>>> import numpy as np
>>> np.set_printoptions(suppress=True, linewidth=100)
>>> A2 = np.array([[0, 0, 2], [3, 0, 2], [2, 1, 1], [2, 3, 1]])
>>> Z = np.array([[-1, 0, 1, -1, 2, 2, -2],
...     [2, 1, -2, -2, 1, 2, 2],
...     [0, 1, 0, -2, 2, -1, 2]])
>>> M = A2 @ Z
>>> M
array([[  0,   2,   0,  -4,   4,  -2,   4],
       [ -3,   2,   3,  -7,  10,   4,  -2],
       [  0,   2,   0,  -6,   7,   5,   0],
       [  4,   4,  -4, -10,   9,   9,   4]])
>>> # looks like rank 3
>>> f, g = M[3], M[2]
>>> f @ g
np.int64(176)
>>> p = (f @ g) / (f @ f) * f
>>> np.linalg.matrix_rank(np.outer(f, g))
np.int64(1)
>>> np.outer(f, g)
array([[  0,   8,   0, -24,  28,  20,   0],
       [  0,   8,   0, -24,  28,  20,   0],
       [  0,  -8,   0,  24, -28, -20,   0],
       [  0, -20,   0,  60, -70, -50,   0],
       [  0,  18,   0, -54,  63,  45,   0],
       [  0,  18,   0, -54,  63,  45,   0],
       [  0,   8,   0, -24,  28,  20,   0]])
>>> Uu, sv, vt = np.linalg.svd(M)
>>> vecs = vt[:(sv > 1e-8).sum()]
>>> rng = np.random.default_rng(30)
>>> x0 = M[0] + -3 * M[3] + rng.integers(2) * np.eye(7)[5]
>>> x0
array([-12., -10.,  12.,  26., -23., -29.,  -8.])
>>> np.round(np.linalg.norm(x0 - vecs.T @ vecs @ x0), 2)
np.float64(0.0)
>>> np.allclose(vecs.T @ vecs @ x0, x0)
True
>>> np.round(np.diag(vecs.T @ vecs), 2)
array([0.31, 0.08, 0.31, 0.38, 0.56, 0.77, 0.58])
>>> M.mean(axis=0)
array([ 0.25,  2.5 , -0.25, -6.75,  7.5 ,  4.  ,  1.5 ])
>>> np.unravel_index(np.abs(M).argmax(), M.shape)
(np.int64(1), np.int64(4))
>>> np.linalg.matrix_rank(M)
np.int64(3)
>>> np.round(np.linalg.svd(M, compute_uv=False), 2) + 0
array([24.04,  8.7 ,  5.77,  0.  ])
>>> np.count_nonzero(M)
np.int64(23)
>>> M - M[0]
array([[ 0,  0,  0,  0,  0,  0,  0],
       [-3,  0,  3, -3,  6,  6, -6],
       [ 0,  0,  0, -2,  3,  7, -4],
       [ 4,  2, -4, -6,  5, 11,  0]])
